% python3 -q
>>> import numpy as np
>>> np.set_printoptions(precision=2, suppress=True, linewidth=140, legacy="1.25")
>>> rd = lambda a: np.round(a, 2) + 0
>>> F = np.loadtxt("data.csv", delimiter=",")
>>> F
array([[-1.,  1.,  8., -5., -4.],
       [-4., -1.,  1.,  8., -5.],
       [-5., -4., -1.,  1.,  8.],
       [ 8., -5., -4., -1.,  1.],
       [ 1.,  8., -5., -4., -1.]])
>>> A2 = np.array([[2, 2], [0, 0], [1, 1], [2, 1], [0, 1]])
>>> np.linalg.matrix_rank(np.vstack([F, A2.T]))
5
>>> F @ A2
array([[ -4.,  -3.],
       [  9.,  -4.],
       [ -9.,  -2.],
       [ 10.,  12.],
       [-11.,  -8.]])
>>> np.einsum("ij->j", F)
array([-1., -1., -1., -1., -1.])
>>> np.einsum("ij,ij->i", F, F)
array([107., 107., 107., 107., 107.])
>>> np.einsum("ik,kj->ij", F, A2)
array([[ -4.,  -3.],
       [  9.,  -4.],
       [ -9.,  -2.],
       [ 10.,  12.],
       [-11.,  -8.]])
>>> W = np.array([[2, 1, -3, 1],
...     [-1, -3, 2, -2],
...     [-1, 3, -2, 1],
...     [-1, -3, 2, 0],
...     [0, -1, 3, 0]])
>>> beta = np.array([1, 3, 2, 2])
>>> act = np.maximum(F @ W + beta, 0)
>>> (act > 0).astype(int)
array([[0, 1, 0, 1],
       [0, 0, 1, 1],
       [0, 0, 1, 1],
       [1, 1, 0, 1],
       [1, 0, 1, 0]])
>>> np.linalg.matrix_rank(act)
4
>>> act
array([[ 0., 42.,  0.,  7.],
       [ 0.,  0., 11.,  1.],
       [ 0.,  0., 37.,  4.],
       [27., 16.,  0., 16.],
       [ 4.,  0., 14.,  0.]])
>>> cent = np.array([[1, -2], [-1, 1], [0, -2], [-1, 2]])
>>> W @ cent
array([[ 0,  5],
       [ 4, -9],
       [-5, 11],
       [ 2, -5],
       [ 1, -7]])
>>> Q, V = np.linalg.qr(F[:, :1])[0], np.linalg.qr(F[:, 1:])[0]
>>> sig = np.linalg.svd(Q.T @ V, compute_uv=False)
>>> print(rd(np.degrees(np.arccos(sig.clip(0, 1)))))
[12.28]
>>> rd(np.linalg.norm(Q @ Q.T - V @ V.T, 2))
1.0
>>> (sig > 0.9).sum()
1
>>> rd(sig)
array([0.98])
>>> u = np.array([5, 7, 2, 7, 6])
>>> A2 = F + np.outer(u, np.eye(5)[1])
>>> np.linalg.matrix_rank(np.linalg.inv(A2) - np.linalg.inv(F), tol=1e-8)
1
>>> rd(np.linalg.det(A2) / np.linalg.det(F)), rd(1 + np.linalg.solve(F, u)[1])
(-4.38, -4.38)
>>> A2 = np.array([[2, -4, 7], [3, 0, -4]])
>>> cent = np.kron(A2, F)
>>> cent
array([[ -2.,   2.,  16., -10.,  -8.,   4.,  -4., -32.,  20.,  16.,  -7.,   7.,  56., -35., -28.],
       [ -8.,  -2.,   2.,  16., -10.,  16.,   4.,  -4., -32.,  20., -28.,  -7.,   7.,  56., -35.],
       [-10.,  -8.,  -2.,   2.,  16.,  20.,  16.,   4.,  -4., -32., -35., -28.,  -7.,   7.,  56.],
       [ 16., -10.,  -8.,  -2.,   2., -32.,  20.,  16.,   4.,  -4.,  56., -35., -28.,  -7.,   7.],
       [  2.,  16., -10.,  -8.,  -2.,  -4., -32.,  20.,  16.,   4.,   7.,  56., -35., -28.,  -7.],
       [ -3.,   3.,  24., -15., -12.,  -0.,   0.,   0.,  -0.,  -0.,   4.,  -4., -32.,  20.,  16.],
       [-12.,  -3.,   3.,  24., -15.,  -0.,  -0.,   0.,   0.,  -0.,  16.,   4.,  -4., -32.,  20.],
       [-15., -12.,  -3.,   3.,  24.,  -0.,  -0.,  -0.,   0.,   0.,  20.,  16.,   4.,  -4., -32.],
       [ 24., -15., -12.,  -3.,   3.,   0.,  -0.,  -0.,  -0.,   0., -32.,  20.,  16.,   4.,  -4.],
       [  3.,  24., -15., -12.,  -3.,   0.,   0.,  -0.,  -0.,  -0.,  -4., -32.,  20.,  16.,   4.]])
>>> rd(np.linalg.norm(cent, 2)), rd(np.linalg.norm(A2, 2) * np.linalg.norm(F, 2))
(116.12, 116.12)
>>> cent.shape
(10, 15)
>>> np.linalg.matrix_rank(cent)
10
>>> K = np.array([[8, 4, 6, 3, 5, 2],
...     [4, 6, 3, 4, 2, 2],
...     [6, 3, 2, 3, 7, 7],
...     [3, 4, 3, 2, 7, 7],
...     [5, 2, 7, 7, 2, 9],
...     [2, 2, 7, 7, 9, 6]])
>>> rd(np.linalg.det(K))
-48616.0
>>> np.trace(K)
26
>>> rd(np.sort(np.abs(np.linalg.eigvals(K))))
array([ 1.74,  3.76,  5.23,  6.78,  7.31, 28.67])
>>> K.inv()
Traceback (most recent call last):
  File "<python-input-39>", line 1, in <module>
    K.inv()
    ^^^^^
AttributeError: 'numpy.ndarray' object has no attribute 'inv'
>>> np.linalg.matrix_power(K, 2)
array([[154, 100, 130, 113, 139, 144],
       [100,  85,  88,  81, 103,  99],
       [130,  88, 156, 140, 148, 158],
       [113,  81, 140, 136, 135, 154],
       [139, 103, 148, 135, 212, 184],
       [144,  99, 158, 154, 184, 223]])
>>> u = np.array([-2, 2, -2, -2, 2, 2])
>>> A2 = K + np.outer(u, np.eye(6)[3])
>>> print(np.linalg.matrix_rank(np.linalg.inv(A2) - np.linalg.inv(K), tol=1e-8))
1
>>> np.linalg.matrix_rank(A2 - K)
1
>>> rd(np.linalg.eigvalsh(K).min())
-6.78
>>> A = np.loadtxt("arr.csv", delimiter=",")
>>> A
array([[ -2.,   1.,  -2.,  -1.,  -2.],
       [  0.,   1.,  -3.,  -1.,  -3.],
       [  1.,  -1.,  -4.,  -2.,  -3.],
       [  2.,  -3.,  -4.,  -4.,  -5.],
       [  1.,  -3.,  -3.,  -4.,  -6.],
       [  1.,  -3.,  -2.,  -6.,  -4.],
       [  1.,  -4.,  -4.,  -6.,  -3.],
       [  0.,  -3.,  -4.,  -4.,  -2.],
       [ -1.,  -1.,  -3.,  -3.,  -2.],
       [ -3.,  -1.,  -3.,  -5.,  -2.],
       [ -1.,  -3.,  -3.,  -6.,  -1.],
       [ -3.,  -2.,  -5.,  -4.,   0.],
       [ -1.,  -2.,  -6.,  -3.,  -1.],
       [ -2.,  -3.,  -5.,  -3.,   1.],
       [ -4.,  -3.,  -4.,  -1.,   1.],
       [ -5.,  -3.,  -6.,  -1.,   0.],
       [ -6.,  -1.,  -7.,   1.,  -2.],
       [ -6.,   1.,  -9.,   1.,  -1.],
       [ -7.,   1.,  -9.,   2.,  -3.],
       [ -5.,  -1., -10.,   4.,  -3.],
       [ -3.,  -1., -12.,   3.,  -1.],
       [ -3.,   0., -13.,   2.,   0.],
       [ -2.,  -1., -13.,   1.,   0.],
       [  0.,  -1., -12.,   3.,  -1.],
       [  2.,   1., -13.,   5.,  -2.],
       [  1.,   3., -11.,   4.,  -2.],
       [  1.,   1., -13.,   2.,  -4.],
       [  2.,   0., -11.,   4.,  -6.],
       [  2.,   0., -12.,   6.,  -7.],
       [  0.,  -2., -14.,   6.,  -6.],
       [  2.,  -2., -16.,   5.,  -8.],
       [  4.,  -3., -14.,   4.,  -7.],
       [  2.,  -3., -13.,   4.,  -9.],
       [  0.,  -2., -11.,   2., -10.],
       [  1.,  -2., -11.,   0.,  -9.],
       [ -1.,  -2., -13.,  -2., -11.],
       [  0.,   0., -15.,  -3., -11.],
       [ -1.,   1., -15.,  -4., -10.]])
>>> A2 = np.c_[A[:, :4] @ np.array([[0, -2, -3, -1], [0, 0, -1, -1], [3, 1, 3, 1], [1, 2, -1, -1]]), np.array([0, -1, -1, 2, 3, -2, -1, -3, 1, 0, 1, 3, -2, 3, 1, 1, -3, 0, -3, 1, -2, 3, 2, 0, -2, 2, 1, -1, -3, 1, -1, 3, 2, -3, 0, -1, -1, 1])]
>>> A2
array([[ -7.,   0.,   0.,   0.,   0.],
       [-10.,  -5.,  -9.,  -3.,  -1.],
       [-14., -10., -12.,  -2.,  -1.],
       [-16., -16., -11.,   1.,   2.],
       [-13., -13.,  -5.,   3.,   3.],
       [-12., -16.,   0.,   6.,  -2.],
       [-18., -18.,  -5.,   5.,  -1.],
       [-16., -12.,  -5.,   3.,  -3.],
       [-12.,  -7.,  -2.,   2.,   1.],
       [-14.,  -7.,   6.,   6.,   0.],
       [-15., -13.,   3.,   7.,   1.],
       [-19.,  -7.,   0.,   4.,   3.],
       [-21., -10., -10.,   0.,  -2.],
       [-18.,  -7.,  -3.,   3.,   3.],
       [-13.,   2.,   4.,   4.,   1.],
       [-19.,   2.,   1.,   3.,   1.],
       [-20.,   7.,  -3.,  -1.,  -3.],
       [-26.,   5., -11.,  -5.,   0.],
       [-25.,   9.,  -9.,  -5.,  -3.],
       [-26.,   8., -18.,  -8.,   1.],
       [-33.,   0., -29., -11.,  -2.],
       [-37.,  -3., -32., -12.,   3.],
       [-38.,  -7., -33., -11.,   2.],
       [-33.,  -6., -38., -14.,   0.],
       [-34.,  -7., -51., -21.,  -2.],
       [-29.,  -5., -43., -19.,   2.],
       [-37., -11., -45., -17.,   1.],
       [-29.,  -7., -43., -17.,  -1.],
       [-30.,  -4., -48., -20.,  -3.],
       [-36.,  -2., -46., -18.,   1.],
       [-43., -10., -57., -21.,  -1.],
       [-38., -14., -55., -19.,   3.],
       [-35.,  -9., -46., -16.,   2.],
       [-31.,  -7., -33., -11.,  -3.],
       [-33., -13., -34., -10.,   0.],
       [-41., -15., -32.,  -8.,  -1.],
       [-48., -21., -42., -12.,  -1.],
       [-49., -21., -39., -11.,   1.]])
>>> rd(np.linalg.lstsq(A, A2[:, 0])[0])
array([0., 0., 3., 1., 0.])
